>>> import numpy as np
>>> import numpy.linalg as la
>>> np.set_printoptions(precision=3, suppress=True, linewidth=100)
>>> def tidy(a):
...     return np.round(a, 3) + 0
... 
>>> feats = np.cumsum(np.array([[5, 2, 1],
...     [-1, 1, 3],
...     [-5, 1, 2],
...     [-1, 3, -2],
...     [-3, -5, 3],
...     [-1, 5, -1],
...     [-5, -4, 0],
...     [-5, -2, -1],
...     [-2, 2, 1],
...     [-5, -2, 0],
...     [1, 2, 1],
...     [1, -1, -1],
...     [1, 2, 1],
...     [-3, 5, -4],
...     [-3, 1, -4],
...     [-4, -5, -3],
...     [2, -2, 3],
...     [3, 0, -5],
...     [-1, 4, 3],
...     [4, 5, -3],
...     [-3, -1, 3],
...     [1, 5, -4],
...     [1, -3, 5],
...     [3, -2, -5],
...     [3, -4, -4],
...     [-4, -5, -5],
...     [-2, 1, -5]]), axis=0)
>>> feats
array([[  5,   2,   1],
       [  4,   3,   4],
       [ -1,   4,   6],
       [ -2,   7,   4],
       [ -5,   2,   7],
       [ -6,   7,   6],
       [-11,   3,   6],
       [-16,   1,   5],
       [-18,   3,   6],
       [-23,   1,   6],
       [-22,   3,   7],
       [-21,   2,   6],
       [-20,   4,   7],
       [-23,   9,   3],
       [-26,  10,  -1],
       [-30,   5,  -4],
       [-28,   3,  -1],
       [-25,   3,  -6],
       [-26,   7,  -3],
       [-22,  12,  -6],
       [-25,  11,  -3],
       [-24,  16,  -7],
       [-23,  13,  -2],
       [-20,  11,  -7],
       [-17,   7, -11],
       [-21,   2, -16],
       [-23,   3, -21]])
>>> W2 = feats[[26, 7]].astype(float)
>>> for _ in range(7):
...     idx = la.norm(feats[:, None] - W2, axis=-1).argmin(axis=1)
...     W2 = np.array([feats[idx == j].mean(axis=0) for j in range(2)])
... 
>>> idx
array([1, 1, 1, 1, 1, 1, 1, 1, 1, 1, 1, 1, 1, 0, 0, 0, 0, 0, 0, 0, 0, 0, 0, 0, 0, 0, 0])
>>> np.abs(W2[1] - W2[0]).argmax()
np.int64(0)
>>> tidy(W2)
array([[-23.786,   8.   ,  -6.071],
       [-10.462,   3.231,   5.462]])
>>> tidy(W2[1] - W2[0])
array([13.324, -4.769, 11.533])
>>> np.bincount(idx)
array([14, 13])
>>> B = np.c_[feats[:, :2] @ np.array([[4, 9], [8, 4]]), np.array([2, 1, 1, 2, 1, 1, 1, 2, 1, 1, 2, 1, 1, 1, 1, 2, 2, 0, 1, 1, 0, 1, 2, 1, 1, 1, 1])]
>>> B
array([[  36,   53,    2],
       [  40,   48,    1],
       [  28,    7,    1],
       [  48,   10,    2],
       [  -4,  -37,    1],
       [  32,  -26,    1],
       [ -20,  -87,    1],
       [ -56, -140,    2],
       [ -48, -150,    1],
       [ -84, -203,    1],
       [ -64, -186,    2],
       [ -68, -181,    1],
       [ -48, -164,    1],
       [ -20, -171,    1],
       [ -24, -194,    1],
       [ -80, -250,    2],
       [ -88, -240,    2],
       [ -76, -213,    0],
       [ -48, -206,    1],
       [   8, -150,    1],
       [ -12, -181,    0],
       [  32, -152,    1],
       [  12, -155,    2],
       [   8, -136,    1],
       [ -12, -125,    1],
       [ -68, -181,    1],
       [ -68, -195,    1]])
>>> la.matrix_rank(B)
np.int64(3)
>>> la.matrix_rank(np.c_[feats, B])
np.int64(4)
>>> tidy(la.norm(la.qr(feats)[0].T @ B, axis=0) ** 2 / ((B ** 2).sum(axis=0) + 1e-12))
array([1.  , 1.  , 0.66])
>>> tidy(la.lstsq(feats, B[:, 0])[0])
array([4., 8., 0.])
>>> proj = feats @ la.solve(feats.T @ feats, feats.T)
>>> tidy(proj @ feats[:, 1])
array([ 2.,  3.,  4.,  7.,  2.,  7.,  3.,  1.,  3.,  1.,  3.,  2.,  4.,  9., 10.,  5.,  3.,  3.,
        7., 12., 11., 16., 13., 11.,  7.,  2.,  3.])
>>> la.matrix_rank(np.eye(27) - proj)
np.int64(24)
>>> sig = 3 * 0.7 ** np.arange(3)
>>> rng = np.random.default_rng(291183)
>>> J = rng.normal(size=(17, 3)) * rng.permutation(sig)
>>> tidy(J)
array([[-0.948, -3.707,  0.663],
       [ 0.518, -4.847,  0.013],
       [-0.547, -5.607, -1.116],
       [-0.126,  1.403, -0.825],
       [ 1.83 ,  3.617, -0.518],
       [-0.269,  1.943, -1.464],
       [ 2.823,  0.315, -0.329],
       [ 1.752, -0.381, -0.348],
       [-1.558, -0.967, -1.172],
       [ 1.479, -0.751,  0.784],
       [ 0.988, -0.538,  0.489],
       [-3.728,  0.918, -0.494],
       [-0.315, -6.231, -1.509],
       [ 1.222,  1.457, -2.109],
       [ 0.368, -2.722, -0.048],
       [-1.631,  2.469,  0.613],
       [-2.499,  0.582, -0.005]])
>>> gram = np.cov(feats, rowvar=False)
>>> tidy(la.eigvalsh(gram)[::-1])
array([116.735,  40.628,  14.817])
>>> np.argsort(-feats.std(axis=0).round(6), kind="stable")
array([0, 2, 1])
>>> tidy(gram)
array([[ 99.165, -12.191,  30.031],
       [-12.191,  17.217,  -8.736],
       [ 30.031,  -8.736,  55.798]])
>>> arr = np.array([[1.0, 0.2, 0.04], [0.2, 1.0, 0.2], [0.04, 0.2, 1.0]])
>>> # symmetric
>>> B = arr / la.norm(arr, axis=1, keepdims=True)
>>> gram = B @ B.T
>>> np.argwhere(np.triu(np.abs(gram) > 0.95, 1))
array([], shape=(0, 2), dtype=int64)
>>> (np.abs(gram) > 0.9).astype(int)
array([[1, 0, 0],
       [0, 1, 0],
       [0, 0, 1]])
>>> np.einsum("ii->", arr)
np.float64(3.0)
>>> tidy(la.det(arr[::-1]))
np.float64(-0.922)
>>> tidy(np.poly(arr))
array([ 1.   , -3.   ,  2.918, -0.922])
>>> idx = rng.permutation(3)
>>> B = arr[:, idx] * rng.choice([-1, 1], 3)
>>> B
array([[-1.  , -0.04,  0.2 ],
       [-0.2 , -0.2 ,  1.  ],
       [-0.04, -1.  ,  0.2 ]])
>>> Uu, _, Vt = la.svd(arr.T @ B)
>>> tidy(Uu @ Vt)
array([[-1.,  0.,  0.],
       [ 0.,  0.,  1.],
       [ 0., -1.,  0.]])
>>> B = np.array([[-2, 2, 1], [-3, 4, -2], [5, 2, -3]])
>>> la.matrix_rank(feats @ B)
np.int64(3)
>>> np.einsum("ij->j", feats)
array([-469,  154,  -14])
>>> B.T @ feats.T
array([[-11,   3,  20,   3,  39,  21,  43,  54,  57,  73,  70,  66,  63,  34,  17,  25,  42,  11,
         16, -22,   2, -35,  -3, -28, -42, -44, -68],
       [ 20,  28,  26,  32,  12,  28,   2, -18, -12, -30, -18, -22, -10,  -4, -14, -48, -46, -50,
        -30,  -8, -12,   2,   2, -10, -28, -66, -76],
       [ -2, -14, -27, -28, -30, -38, -35, -33, -42, -43, -49, -43, -49, -50, -43, -28, -31, -13,
        -31, -28, -38, -35, -43, -21,   2,  23,  34]])
>>> np.einsum("ik,kj->ji", feats, B)
array([[-11,   3,  20,   3,  39,  21,  43,  54,  57,  73,  70,  66,  63,  34,  17,  25,  42,  11,
         16, -22,   2, -35,  -3, -28, -42, -44, -68],
       [ 20,  28,  26,  32,  12,  28,   2, -18, -12, -30, -18, -22, -10,  -4, -14, -48, -46, -50,
        -30,  -8, -12,   2,   2, -10, -28, -66, -76],
       [ -2, -14, -27, -28, -30, -38, -35, -33, -42, -43, -49, -43, -49, -50, -43, -28, -31, -13,
        -31, -28, -38, -35, -43, -21,   2,  23,  34]])
>>> la.matrix_rank(np.vstack([feats, B.T]))
np.int64(3)
>>> np.einsum("ij,ij->i", feats, feats)
array([ 30,  41,  53,  69,  78, 121, 166, 282, 369, 566, 542, 481, 465, 619, 777, 941, 794, 670,
       734, 664, 755, 881, 702, 570, 459, 701, 979])
>>> vec = np.array([2, 0, 0])
>>> y = arr @ vec
>>> b, lr = np.zeros(3), 1 / la.norm(arr, 2) ** 2
>>> for i in range(250):
...     b -= lr * arr.T @ (arr @ b - y)
...     if i % 50 == 0: print(i, round(la.norm(arr @ b - y), 3))
... 
0 0.787
50 0.0
100 0.0
150 0.0
200 0.0
>>> tidy(la.cond(arr))
np.float64(1.77)
>>> tidy(b)
array([2., 0., 0.])
>>> m1 = np.loadtxt("block2.csv", delimiter=",")
>>> m1
array([[ 6., -8.,  1.],
       [ 0.,  9.,  3.],
       [ 0.,  0., -8.]])
>>> B = m1 + rng.integers(-2, 3, (3, 2)) @ rng.integers(-2, 3, (2, 3))
>>> B
array([[ 6., -8.,  1.],
       [-2.,  5.,  3.],
       [ 0.,  0., -8.]])
>>> la.matrix_rank(B - m1, tol=1e-8)
np.int64(1)
>>> tidy(la.svd(B - m1, compute_uv=False))
array([4.472, 0.   , 0.   ])
